>>> import numpy as np
>>> np.set_printoptions(precision=1, suppress=True, linewidth=120, floatmode="fixed")
>>> arr = np.load("test10.npy")
>>> arr
array([[0, 0, 0, 0, 0, 0],
       [0, 0, 0, 0, 0, 2],
       [0, 0, 0, 0, 1, 0]])
>>> # rows and columns are dependent
>>> left, sig, Vt = np.linalg.svd(arr)
>>> evecs = Vt[:(sig > 1e-8).sum()]
>>> rng = np.random.default_rng(436)
>>> x = arr[2] + -2 * arr[1] + rng.integers(2) * np.eye(6)[3]
>>> x
array([ 0.0,  0.0,  0.0,  1.0,  1.0, -4.0])
>>> round(np.linalg.norm(x - evecs.T @ evecs @ x), 1)
np.float64(1.0)
>>> np.diag(evecs.T @ evecs)
array([0.0, 0.0, 0.0, 0.0, 1.0, 1.0])
>>> evecs.T @ evecs
array([[0.0, 0.0, 0.0, 0.0, 0.0, 0.0],
       [0.0, 0.0, 0.0, 0.0, 0.0, 0.0],
       [0.0, 0.0, 0.0, 0.0, 0.0, 0.0],
       [0.0, 0.0, 0.0, 0.0, 0.0, 0.0],
       [0.0, 0.0, 0.0, 0.0, 1.0, 0.0],
       [0.0, 0.0, 0.0, 0.0, 0.0, 1.0]])
>>> rank = np.linalg.matrix_rank(arr)
>>> rank
np.int64(2)
>>> N = np.linalg.svd(arr)[2][rank:].T
>>> arr @ N
array([[0.0, 0.0, 0.0, 0.0],
       [0.0, 0.0, 0.0, 0.0],
       [0.0, 0.0, 0.0, 0.0]])
>>> [int(np.linalg.matrix_rank(arr[:i])) for i in range(1, len(arr) + 1)]
[0, 1, 2]
>>> np.linalg.matrix_rank(arr.T @ arr), np.linalg.matrix_rank(arr @ arr.T)
(np.int64(2), np.int64(2))
>>> out = arr + rng.integers(-2, 3, (3, 2)) @ rng.integers(-2, 3, (2, 6))
>>> out
array([[-2, -2, -2, -1, -2, -1],
       [ 0,  0,  0,  0,  0,  2],
       [-5, -5, -4, -3, -5, -3]])
>>> np.linalg.svd(out - arr, compute_uv=False)
array([11.7,  0.6,  0.0])
>>> out - arr
array([[-2, -2, -2, -1, -2, -1],
       [ 0,  0,  0,  0,  0,  0],
       [-5, -5, -4, -3, -6, -3]])
>>> Z = np.array([[1, 4, 3, 2, 0, 1, 3, 1],
...     [5, 5, 4, 4, 5, 3, 2, 5],
...     [0, 4, 3, 5, 5, 0, 3, 3]])
>>> feats = np.repeat(Z, 35 // 3, axis=0)
>>> feats = feats + 0.1 * rng.normal(size=feats.shape)
>>> feats.round(1) + 0
array([[ 1.0,  4.0,  2.9,  1.9,  0.0,  1.1,  3.1,  0.8],
       [ 0.9,  4.1,  3.0,  2.0,  0.2,  1.0,  3.2,  1.1],
       [ 1.0,  3.9,  3.0,  1.9, -0.1,  1.1,  3.0,  1.1],
       [ 1.0,  3.8,  3.0,  1.9, -0.1,  1.0,  3.1,  1.0],
       [ 1.1,  3.9,  3.2,  2.0,  0.0,  0.9,  3.0,  1.0],
       [ 1.0,  3.9,  3.1,  2.0,  0.0,  1.1,  3.0,  1.2],
       [ 0.9,  4.0,  3.1,  2.0,  0.1,  1.0,  3.0,  1.0],
       [ 0.9,  4.0,  2.9,  2.1, -0.1,  1.0,  3.1,  1.0],
       [ 1.1,  4.0,  3.1,  2.0,  0.0,  1.1,  3.1,  1.0],
       [ 1.1,  4.0,  3.1,  2.0,  0.0,  1.1,  3.1,  0.8],
       [ 1.0,  4.0,  3.1,  2.0,  0.0,  0.8,  3.0,  1.2],
       [ 4.8,  5.0,  4.0,  4.2,  4.9,  3.0,  2.1,  5.1],
       [ 5.1,  5.0,  4.1,  4.0,  4.9,  3.0,  2.1,  4.9],
       [ 5.0,  5.1,  4.1,  4.1,  5.0,  2.8,  1.9,  5.0],
       [ 5.0,  5.0,  4.0,  4.1,  4.9,  3.1,  2.1,  5.0],
       [ 4.9,  5.0,  4.1,  4.0,  4.9,  3.0,  2.0,  5.0],
       [ 5.0,  5.0,  3.9,  4.0,  5.1,  3.0,  1.9,  5.0],
       [ 5.1,  4.9,  4.0,  3.8,  5.0,  2.9,  2.0,  4.9],
       [ 5.1,  5.1,  3.9,  4.2,  4.9,  3.1,  1.9,  4.9],
       [ 5.2,  5.0,  3.9,  4.0,  4.9,  2.9,  2.0,  5.0],
       [ 4.9,  5.0,  4.0,  4.1,  5.0,  3.1,  2.0,  5.0],
       [ 5.2,  5.0,  4.0,  3.8,  5.1,  3.0,  2.0,  5.0],
       [ 0.1,  4.0,  2.9,  5.0,  5.1,  0.0,  3.1,  2.8],
       [-0.1,  3.8,  3.1,  5.0,  4.9,  0.2,  3.0,  2.9],
       [ 0.1,  4.1,  2.9,  5.2,  5.0, -0.1,  3.0,  2.8],
       [ 0.1,  3.9,  3.1,  4.9,  5.2,  0.0,  2.8,  2.9],
       [ 0.0,  4.0,  3.0,  5.0,  5.1, -0.1,  3.0,  3.0],
       [ 0.1,  4.1,  3.0,  5.0,  4.9,  0.1,  3.2,  3.0],
       [ 0.1,  3.9,  3.0,  5.0,  4.9,  0.0,  3.2,  3.1],
       [ 0.1,  4.1,  3.1,  5.0,  5.0, -0.1,  2.8,  3.0],
       [ 0.0,  4.0,  2.9,  5.0,  4.9,  0.0,  3.1,  2.9],
       [-0.1,  3.9,  2.9,  5.2,  4.8, -0.1,  3.0,  3.1],
       [-0.1,  4.1,  3.0,  4.8,  5.0, -0.1,  3.0,  3.0]])
>>> Z = feats[[13, 29]].astype(float)
>>> for _ in range(7):
...     idx = np.linalg.norm(feats[:, None] - Z, axis=-1).argmin(axis=1)
...     Z = np.array([feats[idx == j].mean(axis=0) for j in range(2)])
... 
>>> idx
array([1, 1, 1, 1, 1, 1, 1, 1, 1, 1, 1, 0, 0, 0, 0, 0, 0, 0, 0, 0, 0, 0, 1, 1, 1, 1, 1, 1, 1, 1, 1, 1, 1])
>>> np.bincount(idx)
array([11, 22])
>>> np.abs(Z[1] - Z[0]).argmax()
np.int64(0)
>>> out = np.array([[2, 2, 1, 2, 1],
...     [1, 2, 0, 3, 1],
...     [3, 1, 0, 1, 0],
...     [1, 0, 3, 3, 2],
...     [0, 2, 2, 0, 0]])
>>> W0 = out + out.T
>>> W0
array([[4, 3, 4, 3, 1],
       [3, 4, 1, 3, 3],
       [4, 1, 0, 4, 2],
       [3, 3, 4, 6, 2],
       [1, 3, 2, 2, 0]])
>>> def softmax(z):
...     e = np.exp(z - z.max(axis=-1, keepdims=True))
...     return e / e.sum(axis=-1, keepdims=True)
... 
>>> np.round(softmax(10 * W0[1]), 1) + 0
array([0.0, 1.0, 0.0, 0.0, 0.0])
>>> softmax(W0).sum(axis=1)
array([1.0, 1.0, 1.0, 1.0, 1.0])
>>> scores = W0 @ W0.T / np.sqrt(5)
>>> print(np.round(softmax(scores + np.triu(np.full(scores.shape, -np.inf), 1)), 1) + 0)
[[1.0 0.0 0.0 0.0 0.0]
 [0.1 0.9 0.0 0.0 0.0]
 [0.1 0.2 0.7 0.0 0.0]
 [0.0 0.0 0.0 1.0 0.0]
 [0.1 0.0 0.0 0.9 0.0]]
>>> softmax(scores).round(6).argmax(axis=1)
array([3, 3, 3, 3, 3])
>>> np.diff(W0, axis=0)
array([[-1,  1, -3,  0,  2],
       [ 1, -3, -1,  1, -1],
       [-1,  2,  4,  2,  0],
       [-2,  0, -2, -4, -2]])
>>> print(np.count_nonzero(W0))
23
>>> np.unravel_index(np.abs(W0).argmax(), W0.shape)
(np.int64(3), np.int64(3))
>>> np.linalg.svd(W0, compute_uv=False)
array([14.1,  3.8,  2.7,  2.0,  1.0])
>>> Ac = feats - feats.mean(axis=0)
>>> left, sig, Vt = np.linalg.svd(Ac, full_matrices=False)
>>> np.round(np.abs(Vt[-1]), 1) + 0
array([0.2, 0.5, 0.6, 0.5, 0.1, 0.0, 0.2, 0.3])
>>> print(np.searchsorted(np.cumsum(sig ** 2) / (sig ** 2).sum(), 0.9) + 1)
2
>>> round((sig ** 2).sum() ** 2 / (sig ** 4).sum(), 1)
np.float64(1.8)
>>> np.round(Ac.mean(axis=0), 1) + 0
array([0.0, 0.0, 0.0, 0.0, 0.0, 0.0, 0.0, 0.0])
>>> out = np.linalg.inv(W0)
>>> np.linalg.det(W0) * out
array([[  72.0,  -20.0,   62.0,  -68.0,    2.0],
       [ -20.0,   36.0,   -2.0,  -42.0,  106.0],
       [  62.0,   -2.0,  -76.0,   48.0,  -82.0],
       [ -68.0,  -42.0,   48.0,   49.0,   59.0],
       [   2.0,  106.0,  -82.0,   59.0, -175.0]])
>>> (np.abs(out) > 1e-9).astype(int)
array([[1, 1, 1, 1, 1],
       [1, 1, 1, 1, 1],
       [1, 1, 1, 1, 1],
       [1, 1, 1, 1, 1],
       [1, 1, 1, 1, 1]])
>>> np.round(np.linalg.inv(out), 1) + 0
array([[4.0, 3.0, 4.0, 3.0, 1.0],
       [3.0, 4.0, 1.0, 3.0, 3.0],
       [4.0, 1.0, 0.0, 4.0, 2.0],
       [3.0, 3.0, 4.0, 6.0, 2.0],
       [1.0, 3.0, 2.0, 2.0, 0.0]])
>>> round(np.linalg.slogdet(W0)[0], 1)
np.float64(1.0)
>>> round(np.linalg.det(W0) * np.linalg.det(out), 1)
np.float64(1.0)
>>> round(float(np.linalg.cond(W0)), 1)
14.4
>>> out.round(1) + 0
array([[ 0.3, -0.1,  0.2, -0.2,  0.0],
       [-0.1,  0.1,  0.0, -0.2,  0.4],
       [ 0.2,  0.0, -0.3,  0.2, -0.3],
       [-0.2, -0.2,  0.2,  0.2,  0.2],
       [ 0.0,  0.4, -0.3,  0.2, -0.6]])
